$ python3 -q
>>> import numpy as np
>>> np.set_printoptions(precision=1, suppress=True, linewidth=200)
>>> def tidy(a):
...     return np.round(a, 1) + 0
... 
>>> A2 = np.array([[-1, 8], [3, 6]])
>>> m1 = np.tile(A2, (2, 2))
>>> m1
array([[-1,  8, -1,  8],
       [ 3,  6,  3,  6],
       [-1,  8, -1,  8],
       [ 3,  6,  3,  6]])
>>> np.allclose(m1[:-1].T @ np.linalg.lstsq(m1[:-1].T, m1[-1])[0], m1[-1])
True
>>> np.linalg.lstsq(m1[:-1].T, m1[-1])[2]
np.int32(2)
>>> tidy(m1 @ np.linalg.pinv(m1) @ m1)
array([[-1.,  8., -1.,  8.],
       [ 3.,  6.,  3.,  6.],
       [-1.,  8., -1.,  8.],
       [ 3.,  6.,  3.,  6.]])
>>> E = np.load("m.npy")
>>> E
array([[ 3.,  0., -1., -1., -2.],
       [ 0.,  4.,  2.,  6.,  5.],
       [ 0.,  5.,  8.,  8.,  7.],
       [ 0.,  1.,  2.,  0.,  3.],
       [ 0.,  5.,  1.,  0.,  4.]])
>>> P = np.triu(np.array([[3, 7, 1, 9, 8],
...     [1, 9, 0, 2, 2],
...     [-4, 3, 1, 1, -8],
...     [1, 0, -4, 4, -6],
...     [-3, 9, 5, 0, 3]]), 1) + np.eye(5)
>>> A2 = P @ E @ np.linalg.inv(P)
>>> tidy(np.poly(A2))
array([   1.,  -19.,   64.,    7.,  159., -972.])
>>> P @ E - E @ P
array([[  0.,  61.,  45.,  24.,  63.],
       [  0.,  12.,   6., -10.,  58.],
       [  0., -39.,  -6., -18.,  73.],
       [  0., -30.,  -6.,  -4., -10.],
       [  0.,   0.,   0., -11.,  -2.]])
>>> np.trace(A2), np.trace(E)
(np.float64(19.0), np.float64(19.0))
>>> A2 = np.array([[-1, 0], [-1, -2]])
>>> Z = np.kron(A2, E)
>>> tidy(np.linalg.norm(Z, 2)), tidy(np.linalg.norm(A2, 2) * np.linalg.norm(E, 2))
(np.float64(40.3), np.float64(40.3))
>>> Z
array([[ -3.,  -0.,   1.,   1.,   2.,   0.,   0.,  -0.,  -0.,  -0.],
       [ -0.,  -4.,  -2.,  -6.,  -5.,   0.,   0.,   0.,   0.,   0.],
       [ -0.,  -5.,  -8.,  -8.,  -7.,   0.,   0.,   0.,   0.,   0.],
       [ -0.,  -1.,  -2.,  -0.,  -3.,   0.,   0.,   0.,   0.,   0.],
       [ -0.,  -5.,  -1.,  -0.,  -4.,   0.,   0.,   0.,   0.,   0.],
       [ -3.,  -0.,   1.,   1.,   2.,  -6.,  -0.,   2.,   2.,   4.],
       [ -0.,  -4.,  -2.,  -6.,  -5.,  -0.,  -8.,  -4., -12., -10.],
       [ -0.,  -5.,  -8.,  -8.,  -7.,  -0., -10., -16., -16., -14.],
       [ -0.,  -1.,  -2.,  -0.,  -3.,  -0.,  -2.,  -4.,  -0.,  -6.],
       [ -0.,  -5.,  -1.,  -0.,  -4.,  -0., -10.,  -2.,  -0.,  -8.]])
